% python3 -q
>>> import numpy as np
>>> from numpy import linalg as LA
>>> np.set_printoptions(suppress=True, linewidth=140)
>>> def rnd(a):
...     return np.round(a, 1) + 0
... 
>>> arr = np.loadtxt("block15.csv", delimiter=",")
>>> print(arr)
[[  0.3  -8.3 -16.8  -6.5   2. ]
 [-16.3  -3.4   0.7  -3.4 -10.5]
 [-10.8 -12.4  10.8   3.3   0.3]
 [ 13.1   4.8   8.9   0.7  11.3]
 [ -6.7   6.3   8.5  15.5  -2. ]
 [-13.1  -0.8   9.7   1.4  11.5]
 [ -8.3   6.3  11.6 -12.3   2.2]
 [  7.9  -1.5   4.2   3.  -17.6]
 [-17.5   5.   -3.3   7.2   2.7]
 [  5.9   5.8  -5.3  -5.5 -16.6]
 [ 15.9   8.3  -3.7   0.7  -7.9]
 [-14.1   1.1  -9.3  -2.7 -10.4]
 [-10.1   0.    2.1 -15.    8.3]
 [ -1.6   7.6  -0.7 -13.9 -12.1]
 [ -0.8 -11.8   1.9 -12.4  10.2]
 [ -9.3  -7.    3.5  10.3 -12. ]
 [ -3.5  -6.3   0.8   0.2 -18.7]
 [ -5.7 -10.4  -2.9 -14.6   6.2]
 [ -6.1  -9.2  -8.6  14.1   2.2]
 [ -3.4   0.1  15.1  11.4   5.4]
 [  9.1 -11.   12.7   4.6   3.6]
 [ 13.2  14.8  -0.3  -1.8  -1.9]
 [ -2.1 -15.7  -2.6  -5.2  10.7]
 [ -3.9   4.4  -2.9  18.2  -5.1]
 [ -3.9 -12.9  11.8   8.3  -3.5]
 [ -4.8   5.2   6.5  11.2  13.5]
 [  4.5  -2.6 -17.2   1.7   8.6]
 [ 11.6  -0.9  -3.   -7.7 -14.1]
 [-11.6 -10.3   0.9  11.5  -5.1]
 [  0.5  -7.5  -9.2  15.5   4.3]
 [ 17.6   4.6   8.3   0.1  -0.5]
 [ -3.4   2.7 -10.3   2.4 -16.4]
 [ -1.8   4.1  -5.7  14.1 -12.2]
 [  0.8 -19.5  -1.1   4.   -1. ]]
>>> t3 = np.stack([arr, 3 * arr, arr[::-1]])
>>> print(t3.shape)
(3, 34, 5)
>>> basis = arr[[19, 30]].astype(float)
>>> for _ in range(4):
...     idx = LA.norm(arr[:, None] - basis, axis=-1).argmin(axis=1)
...     basis = np.array([arr[idx == j].mean(axis=0) for j in range(2)])
... 
>>> print(idx)
[1 0 0 1 0 0 0 1 0 1 1 0 0 1 0 0 1 0 0 0 0 1 0 0 0 0 1 1 0 0 1 1 1 0]
>>> print(rnd(basis))
[[-6.6 -4.9  2.7  3.4  1.5]
 [ 6.1  2.5 -3.1 -1.  -7.4]]
>>> print(rnd(basis[1] - basis[0]))
[12.7  7.5 -5.8 -4.3 -8.9]
>>> print(np.bincount(idx))
[21 13]
>>> Xs = (arr - arr.mean(axis=0)) / arr.std(axis=0)
>>> print(rnd(Xs.std(axis=0)))
[1. 1. 1. 1. 1.]
>>> beta = LA.lstsq(np.delete(Xs, 0, axis=1), Xs[:, 0])[0]
>>> print(rnd(1 - np.var(Xs[:, 0] - np.delete(Xs, 0, axis=1) @ beta)))
0.1
>>> D = LA.norm(arr[:, None] - arr[None], axis=-1)
>>> print((D + 1e9 * np.eye(34)).round(6).argmin(axis=1))
[26 11 24 30 23 25 12 16 11 27 21  1 17  9 17 28  7 14 29  4 24 10 14 32  2 19  0  9 15 18  3 11 23 22]
>>> print(rnd(D[:5, :5]))
[[ 0.  27.8 31.6 33.7 37.4]
 [27.8  0.  19.4 38.6 26. ]
 [31.6 19.4  0.  31.6 22.9]
 [33.7 38.6 31.6  0.  28.1]
 [37.4 26.  22.9 28.1  0. ]]
>>> print(np.unravel_index(D.round(6).argmax(), D.shape))
(np.int64(3), np.int64(11))
>>> print(np.flatnonzero(D[3] < D.mean() / 2))
[ 3 30]
>>> print(D.mean(axis=1).argmax())
3
>>> vec = np.array([0, 0, 7, 3, 8])
>>> rhs = arr @ vec
>>> beta, lr = np.zeros(5), 1 / LA.norm(arr, 2) ** 2
>>> for i in range(20):
...     beta -= lr * arr.T @ (arr @ beta - rhs)
...     if i % 5 == 0: print(i, round(LA.norm(arr @ beta - rhs), 1))
... 
0 111.9
5 0.9
10 0.0
15 0.0
>>> print(rnd(beta))
[0. 0. 7. 3. 8.]
>>> print(rnd(LA.cond(arr)))
1.5
>>> W0 = np.load("data.npy")
>>> print(W0)
[[0 0 0 4]
 [0 0 4 6]
 [0 0 0 0]
 [0 0 0 0]]
>>> # columns 0 and 1 are equal
>>> print(np.argsort(-LA.norm(W0, axis=0).round(6), kind="stable")[:3])
[3 2 0]
>>> print(LA.cond(W0) > 100)
True
>>> rng = np.random.default_rng(396)
>>> idx = rng.permutation(4)
>>> print(idx)
[1 0 3 2]
>>> M2 = W0[idx][:, idx]
>>> print(np.allclose(M2, W0))
False
>>> print(np.diag(M2))
[0 0 0 0]
>>> print(rnd(np.sort(np.abs(LA.eigvals(M2)))))
[0. 0. 0. 0.]
>>> left, s, vt = LA.svd(W0)
>>> V = vt[:(s > 1e-8).sum()]
>>> vec = W0[1] + 4 * W0[3] + rng.integers(2) * np.eye(4)[1]
>>> print(vec)
[0. 0. 4. 6.]
>>> print(rnd(LA.norm(vec - V.T @ V @ vec)))
0.0
>>> print(rnd(V.T @ V))
[[0. 0. 0. 0.]
 [0. 0. 0. 0.]
 [0. 0. 1. 0.]
 [0. 0. 0. 1.]]
